$ ipython --no-banner

In [1]: import numpy as np

In [2]: np.set_printoptions(suppress=True, linewidth=200)

In [3]: def rnd(a):
   ...:     return np.round(a, 1) + 0
   ...: 

In [4]: q, _ = np.linalg.qr(np.array([[1.0], [1.1], [0.1], [0.1], [1.2], [0.9], [0.0], [-0.1]]))

In [5]: W0 = q @ q.T

In [6]: rnd(W0)
Out[6]: 
array([[0.2, 0.2, 0. , 0. , 0.3, 0.2, 0. , 0. ],
       [0.2, 0.3, 0. , 0. , 0.3, 0.2, 0. , 0. ],
       [0. , 0. , 0. , 0. , 0. , 0. , 0. , 0. ],
       [0. , 0. , 0. , 0. , 0. , 0. , 0. , 0. ],
       [0.3, 0.3, 0. , 0. , 0.3, 0.2, 0. , 0. ],
       [0.2, 0.2, 0. , 0. , 0.2, 0.2, 0. , 0. ],
       [0. , 0. , 0. , 0. , 0. , 0. , 0. , 0. ],
       [0. , 0. , 0. , 0. , 0. , 0. , 0. , 0. ]])

In [7]: rank = np.linalg.matrix_rank(W0)

In [8]: rank
Out[8]: np.int64(1)

In [9]: ns = np.linalg.svd(W0)[2][rank:].T

In [10]: np.allclose(W0 @ ns, 0)
Out[10]: True

In [11]: [int(np.linalg.matrix_rank(W0[:, :j + 1])) for j in range(8)]
Out[11]: [1, 1, 1, 1, 1, 1, 1, 1]

In [12]: [int(np.linalg.matrix_rank(np.delete(W0, i, axis=0))) for i in range(8)]
Out[12]: [1, 1, 1, 1, 1, 1, 1, 1]

In [13]: Uu, sigma, Vt = np.linalg.svd(W0)

In [14]: V = Vt[:(sigma > 1e-8).sum()]

In [15]: rng = np.random.default_rng(53)

In [16]: x0 = W0[2] + -2 * W0[1] + rng.integers(2) * np.eye(8)[1]

In [17]: rnd(x0)
Out[17]: array([-0.5,  0.5,  0. ,  0. , -0.6, -0.4,  0. ,  0. ])

In [18]: rnd(np.linalg.norm(x0 - V.T @ V @ x0))
Out[18]: np.float64(0.9)

In [19]: np.linalg.matrix_rank(np.vstack([W0, x0]))
Out[19]: np.int64(2)

In [20]: rnd(V.T @ V)
Out[20]: 
array([[0.2, 0.2, 0. , 0. , 0.3, 0.2, 0. , 0. ],
       [0.2, 0.3, 0. , 0. , 0.3, 0.2, 0. , 0. ],
       [0. , 0. , 0. , 0. , 0. , 0. , 0. , 0. ],
       [0. , 0. , 0. , 0. , 0. , 0. , 0. , 0. ],
       [0.3, 0.3, 0. , 0. , 0.3, 0.2, 0. , 0. ],
       [0.2, 0.2, 0. , 0. , 0.2, 0.2, 0. , 0. ],
       [0. , 0. , 0. , 0. , 0. , 0. , 0. , 0. ],
       [0. , 0. , 0. , 0. , 0. , 0. , 0. , 0. ]])

In [21]: rnd(np.diag(V.T @ V))
Out[21]: array([0.2, 0.3, 0. , 0. , 0.3, 0.2, 0. , 0. ])

In [22]: evals, V = np.linalg.eigh(W0)

In [23]: x0 = np.array([2, 1, 0, 0, 1, 1, 2, 0])

In [24]: rnd(x0 @ W0 @ x0)
Out[24]: np.float64(6.0)

In [25]: rnd(x0 @ W0 @ x0 / (x0 @ x0)), rnd(evals[0]), rnd(evals[-1])
Out[25]: (np.float64(0.5), np.float64(0.0), np.float64(1.0))

In [26]: rnd(np.linalg.eigvalsh(W0[1:, 1:]))
Out[26]: array([0. , 0. , 0. , 0. , 0. , 0. , 0.8])

In [27]: (np.sign(V[:, -1].round(6)) == np.sign(V[0, -1].round(6))).astype(int)
Out[27]: array([1, 1, 1, 1, 1, 1, 0, 0])

In [28]: rnd(np.abs(W0).sum(axis=1).max()), rnd(np.abs(evals).max())
Out[28]: (np.float64(1.2), np.float64(1.0))

In [29]: x0 = np.array([-2, -2, 2, 0, -1, -1, 1, 2])

In [30]: rnd(np.eye(8) - W0)
Out[30]: 
array([[ 0.8, -0.2,  0. ,  0. , -0.3, -0.2,  0. ,  0. ],
       [-0.2,  0.7,  0. ,  0. , -0.3, -0.2,  0. ,  0. ],
       [ 0. ,  0. ,  1. ,  0. ,  0. ,  0. ,  0. ,  0. ],
       [ 0. ,  0. ,  0. ,  1. ,  0. ,  0. ,  0. ,  0. ],
       [-0.3, -0.3,  0. ,  0. ,  0.7, -0.2,  0. ,  0. ],
       [-0.2, -0.2,  0. ,  0. , -0.2,  0.8,  0. ,  0. ],
       [ 0. ,  0. ,  0. ,  0. ,  0. ,  0. ,  1. ,  0. ],
       [ 0. ,  0. ,  0. ,  0. ,  0. ,  0. ,  0. ,  1. ]])

In [31]: np.trace(W0)
Out[31]: np.float64(1.0)

In [32]: rnd(np.linalg.eigvalsh(2 * W0 - np.eye(8)))
Out[32]: array([-1., -1., -1., -1., -1., -1., -1.,  1.])

In [33]: rnd(W0 @ x0)
Out[33]: array([-1.4, -1.5, -0.1, -0.1, -1.7, -1.3,  0. ,  0.1])

In [34]: rnd(W0 @ W0 @ x0)
Out[34]: array([-1.4, -1.5, -0.1, -0.1, -1.7, -1.3,  0. ,  0.1])

In [35]: F = np.load("x.npy")

In [36]: F
Out[36]: 
array([[ -1.1,   1.2,  -0.2],
       [ -1. ,   2.5,  -0.8],
       [ -0.7,   1.6,   0. ],
       [-21. , -15. ,  -6. ],
       [ -1.5,   1.3,   0.9],
       [ -0.2,   0.7,  -0.2],
       [ -0.9,  -1.3,   2.1],
       [ -0.1,  -0.6,   0.4],
       [  2.5,   0.5,  -0.6],
       [ -1. ,   1.9,   0.4],
       [  0.4,   1. ,   0.7],
       [  0.6,   1.6,  -1.2],
       [ -1.2,   0. ,  -0.3],
       [  1. ,   1.6,   0.1],
       [  1.6,  -0.5,   1.2],
       [ -0.7,   0.8,  -0.1],
       [  0.3,   1.5,  -1.1],
       [ -0.3,  -0.8,  -0.8],
       [  0.1,  -1.5,  -1.8],
       [ -0.2,   0.4,   2. ],
       [  0.3,   0.1,  -1.6],
       [ -0.3,   0. ,  -0.2]])

In [37]: Ac = F - F.mean(axis=1)
ValueError: operands could not be broadcast together with shapes (22,3) (22,) 


In [38]: Ac = F - F.mean(axis=0)

In [39]: Uu, sigma, Vt = np.linalg.svd(Ac, full_matrices=False)

In [40]: rnd(np.abs(Vt[-1]))
Out[40]: array([0.3, 0. , 1. ])

In [41]: rnd(sigma ** 2 / (sigma ** 2).sum())
Out[41]: array([0.9, 0. , 0. ])

In [42]: np.abs(Vt[0]).argmax()
Out[42]: np.int64(0)

In [43]: np.linalg.matrix_rank(Ac)
Out[43]: np.int64(3)

In [44]: rnd((sigma ** 2).sum() ** 2 / (sigma ** 4).sum())
Out[44]: np.float64(1.1)

In [45]: (np.sign(Uu[:, 0]) == np.sign(Uu[0, 0])).astype(int)
Out[45]: array([1, 1, 1, 0, 1, 1, 0, 1, 1, 1, 1, 1, 0, 1, 1, 1, 1, 1, 0, 1, 1, 1])

In [46]: rnd(Ac.mean(axis=0))
Out[46]: array([0., 0., 0.])
